>>> import numpy as np
>>> np.set_printoptions(suppress=True, linewidth=100)
>>> arr = np.load("sample17.npy")
>>> print(arr)
[[ 1.   0.   0.   0. ]
 [ 0.   0.8 -0.6  0. ]
 [ 0.   0.6  0.8  0. ]
 [ 0.   0.   0.   1. ]]
>>> # keeps lengths
>>> x = np.array([-3, -3, -2, 1])
>>> print(4 - np.linalg.matrix_rank(arr - np.eye(4), tol=1e-8))
2
>>> print(round(np.linalg.norm(x), 1), round(float(np.linalg.norm(arr @ x)), 1))
4.8 4.8
>>> print(np.round(arr.T @ (arr @ x), 1))
[-3. -3. -2.  1.]
>>> x = np.array([-3, 2, -1, -3])
>>> rhs = arr @ x
>>> b, lr = np.zeros(4), 1 / np.linalg.norm(arr, 2) ** 2
>>> for i in range(5):
...     b -= lr * arr.T @ (arr @ b - rhs)
...     if i % 1 == 0: print(i, round(np.linalg.norm(arr @ b - rhs), 1))
... 
0 0.0
1 0.0
2 0.0
3 0.0
4 0.0
>>> print(round(np.linalg.cond(arr), 1))
1.0
>>> A = np.array([[1, -1, 1, -1, 1, -1, 1, -1],
...     [1, -1, -1, 1, -1, 1, 1, -1],
...     [1, 1, 1, 1, -1, -1, -1, -1],
...     [1, -1, 1, -1, -1, 1, -1, 1]])
>>> r0, r1 = A[0], A[2]
>>> print(r0 @ r0)
8
>>> p = (r0 @ r1) / (r0 @ r0) * r0
>>> print(np.linalg.matrix_rank(np.outer(r0, r1)))
1
>>> print(p)
[ 0. -0.  0. -0.  0. -0.  0. -0.]
>>> other = A / np.sqrt((A ** 2).mean(axis=1, keepdims=True))
>>> print(np.round(np.linalg.norm(other, axis=1), 1))
[2.8 2.8 2.8 2.8]
>>> print(other[2])
[ 1.  1.  1.  1. -1. -1. -1. -1.]
>>> print(np.linalg.matrix_rank(A - A.mean(axis=1, keepdims=True)))
4
>>> def softmax(z):
...     e = np.exp(z - z.max(axis=-1, keepdims=True))
...     return e / e.sum(axis=-1, keepdims=True)
... 
>>> print(np.round(softmax(10 * A[0]), 1) + 0)
[0.2 0.  0.2 0.  0.2 0.  0.2 0. ]
>>> print(np.round(softmax(A[0] + -1), 1) + 0)
[0.2 0.  0.2 0.  0.2 0.  0.2 0. ]
>>> print(np.round(softmax(A[0]), 1) + 0)
[0.2 0.  0.2 0.  0.2 0.  0.2 0. ]
>>> att = A @ A.T / np.sqrt(8)
>>> print(np.round(softmax(att + np.triu(np.full(att.shape, -np.inf), 1)), 1))
[[1.  0.  0.  0. ]
 [0.1 0.9 0.  0. ]
 [0.1 0.1 0.9 0. ]
 [0.1 0.1 0.1 0.8]]
>>> print(np.round(softmax(att), 1))
[[0.8 0.1 0.1 0.1]
 [0.1 0.8 0.1 0.1]
 [0.1 0.1 0.8 0.1]
 [0.1 0.1 0.1 0.8]]
>>> J = np.loadtxt("dump.csv", delimiter=",")
>>> print(J)
[[-2.  -2.1 -1.1 -0.5]
 [-2.   2.6 -5.1  0.3]
 [-0.4  2.3  4.6 -0.9]
 [-1.8  3.5  2.2 -0.4]
 [ 1.8  1.7  2.9  1.6]
 [-4.2  3.9 -9.1  0.7]
 [-0.7 -0.4  2.3 -0.5]
 [-1.6 -0.4 -0.2 -0.7]
 [ 5.6 -3.5  4.9  0.1]
 [-2.9  0.4 -1.2 -2.4]
 [-3.9 -0.6  0.9 -3.4]
 [ 4.2 -1.4  0.3 -0.5]
 [-0.1  2.1 -9.2 -1.5]
 [ 8.1 -2.   3.7  0.4]
 [-8.7 -1.   5.4 -1.8]
 [ 0.6  0.8  6.6 -1.6]
 [ 1.9  0.1  1.4  3.6]
 [ 0.5 -1.3  4.5  0.7]
 [-3.6  4.4  2.7  1.2]
 [ 2.9  0.9  2.1 -0.1]
 [-1.2  1.5  4.   0.2]
 [ 2.3 -1.  -5.4 -1.5]
 [ 7.  -2.9  8.6  2.2]
 [ 1.9  1.   0.4  2.8]
 [ 4.6 -1.7  5.4 -4.2]]
>>> r0 = np.array([-2, 1])
>>> print(np.round(np.polyval(r0, J[6]), 1))
[ 2.4  1.8 -3.6  2. ]
>>> cov = np.cov(J, rowvar=False)
>>> print(round(np.corrcoef(J[:, 2], J[:, 0])[0, 1], 1))
0.3
>>> print(np.round(np.corrcoef(J.T), 1))
[[ 1.  -0.5  0.3  0.3]
 [-0.5  1.  -0.4  0.2]
 [ 0.3 -0.4  1.   0.1]
 [ 0.3  0.2  0.1  1. ]]
>>> print(np.round(np.polyfit(J[:, 2], J[:, 0], 1), 1) + 0)
[0.3 0. ]
>>> print(np.median(J, axis=0))
[-0.1  0.1  2.2 -0.4]
>>> print(cov.round(1))
[[14.7 -4.1  5.2  1.8]
 [-4.1  4.5 -3.9  0.6]
 [ 5.2 -3.9 20.4  0.5]
 [ 1.8  0.6  0.5  3.2]]
>>> E = np.loadtxt("w.csv", delimiter=",")
>>> print(E)
[[ 0.  0. -6. -4. -1.]
 [ 5.  5. -1.  1.  4.]
 [ 3.  3. -3. -1.  2.]
 [ 1.  1. -5. -3.  0.]
 [ 1.  1. -5. -3.  0.]]
>>> # rows and columns are dependent
>>> other = np.array([[1, 0, -1], [-1, 0, 2], [0, -2, 1], [2, -2, 0], [0, 1, 1]])
>>> print(np.linalg.matrix_rank(np.vstack([E, other.T])))
5
>>> print(E @ other)
[[-8. 19. -7.]
 [ 2.  4.  8.]
 [-2. 10.  2.]
 [-6. 16. -4.]
 [-6. 16. -4.]]
>>> K = np.array([[1, 0, 0], [0, 2, 0], [2, 3, 1]])
>>> # triangular: eigenvalues sit on the diagonal
>>> print(K[2] @ K[0])
2
>>> print(round(float(np.linalg.norm(K[2], 1)), 1), round(np.linalg.norm(K[2], np.inf), 1))
6.0 3.0
>>> print(np.round(np.linalg.eigvals(K).sum().real, 1))
4.0
>>> print(np.round(np.linalg.eigvals(K), 1))
[1. 1. 2.]
>>> print(np.einsum("ii->", K))
4
>>> print(round(np.linalg.det(K), 1))
2.0
>>> print(np.round(np.abs(np.linalg.eigvals(K)).max(), 1))
2.0
>>> print((K + K.T) / 2)
[[1.  0.  1. ]
 [0.  2.  1.5]
 [1.  1.5 1. ]]
>>> print(K @ K)
[[1 0 0]
 [0 4 0]
 [4 9 1]]
>>> K.inv()
Traceback (most recent call last):
  File "<python-input-58>", line 1, in <module>
    K.inv()
    ^^^^^
AttributeError: 'numpy.ndarray' object has no attribute 'inv'
>>> print(np.trace(K))
4
>>> m1 = np.load("case16.npy")
>>> print(m1)
[[ 1.3  2.   3.4]
 [-3.1 -4.  -2.8]
 [ 0.8  1.3  6.5]
 [-3.8 -2.2 -2.1]
 [-5.  -3.  -1.4]
 [-4.7 -3.4 -2. ]
 [-1.6  0.9  3.7]
 [ 1.4  0.5  3.1]
 [-4.5 -3.7 -4.8]
 [-5.7 -2.3 -2.2]
 [ 1.  -2.6 -2.5]
 [-4.5 -6.6 -0.1]
 [-3.9 -3.5 -2.2]
 [ 1.5  0.5 -1.3]]
>>> proj = m1 @ np.linalg.solve(m1.T @ m1, m1.T)
>>> print(np.round(proj @ m1[:, 1], 1))
[ 2.  -4.   1.3 -2.2 -3.  -3.4  0.9  0.5 -3.7 -2.3 -2.6 -6.6 -3.5  0.5]
>>> print(np.linalg.matrix_rank(np.eye(14) - proj))
11
>>> print(np.allclose(proj @ proj, proj))
True
>>> print(np.round(np.linalg.eigvalsh(proj), 1) + 0)
[0. 0. 0. 0. 0. 0. 0. 0. 0. 0. 0. 1. 1. 1.]
